% ipython --no-banner

In [1]: import numpy as np

In [2]: np.set_printoptions(precision=3, suppress=True, linewidth=120, sign=" ")

In [3]: def rd(a):
   ...:     return np.round(a, 3) + 0
   ...: 

In [4]: F = np.load("data.npy")

In [5]: F
Out[5]: 
array([[ 2.348,  3.102, -1.174,  0.009,  0.606],
       [ 4.307,  4.321, -1.892, -0.404, -1.998],
       [ 0.337, -3.771, -2.758, -3.326,  0.872],
       [-0.205, -2.065, -2.404, -3.584,  2.054],
       [ 4.56 ,  3.519, -2.49 , -0.825,  1.633],
       [-0.789, -4.349, -2.359, -4.668, -0.046],
       [ 0.303,  4.404, -0.58 , -1.445,  1.3  ],
       [ 0.388, -2.204, -2.825, -1.786,  2.489],
       [-1.267, -3.285, -2.263, -2.936,  3.682],
       [ 5.968,  4.639, -3.779,  1.979,  0.238],
       [ 5.804,  5.015, -2.352,  0.83 , -0.275],
       [ 4.346,  2.411, -3.151, -0.595,  1.03 ],
       [ 1.185,  4.747, -0.964, -0.175,  1.518],
       [-0.859, -1.792, -1.652, -2.644,  1.837],
       [ 3.183,  4.365, -0.34 ,  1.391,  0.165],
       [ 1.037, -1.687, -3.384, -3.632,  2.783],
       [-1.1  , -2.213, -2.562, -2.05 ,  0.452],
       [ 0.46 , -1.452, -2.554, -4.453,  0.555],
       [-0.119, -2.397, -4.043, -1.668,  2.279],
       [-1.24 , -0.997, -0.665, -1.596,  1.249],
       [-1.796, -2.535, -1.976, -4.393,  0.322],
       [ 0.411, -2.262, -3.457, -5.717,  1.116],
       [-1.569, -1.981, -1.849, -3.372,  1.718],
       [ 3.332,  3.65 , -2.825, -1.041,  1.698],
       [ 0.137, -3.694, -4.665, -3.312,  0.25 ],
       [ 0.676, -2.533, -0.472, -2.341,  2.718],
       [ 1.083, -3.3  , -2.012, -3.724,  1.766]])

In [6]: Y = F / np.sqrt((F ** 2).mean(axis=1, keepdims=True))

In [7]: rd(np.linalg.norm(Y, axis=1))
Out[7]: 
array([ 2.236,  2.236,  2.236,  2.236,  2.236,  2.236,  2.236,  2.236,  2.236,  2.236,  2.236,  2.236,  2.236,  2.236,
        2.236,  2.236,  2.236,  2.236,  2.236,  2.236,  2.236,  2.236,  2.236,  2.236,  2.236,  2.236,  2.236])
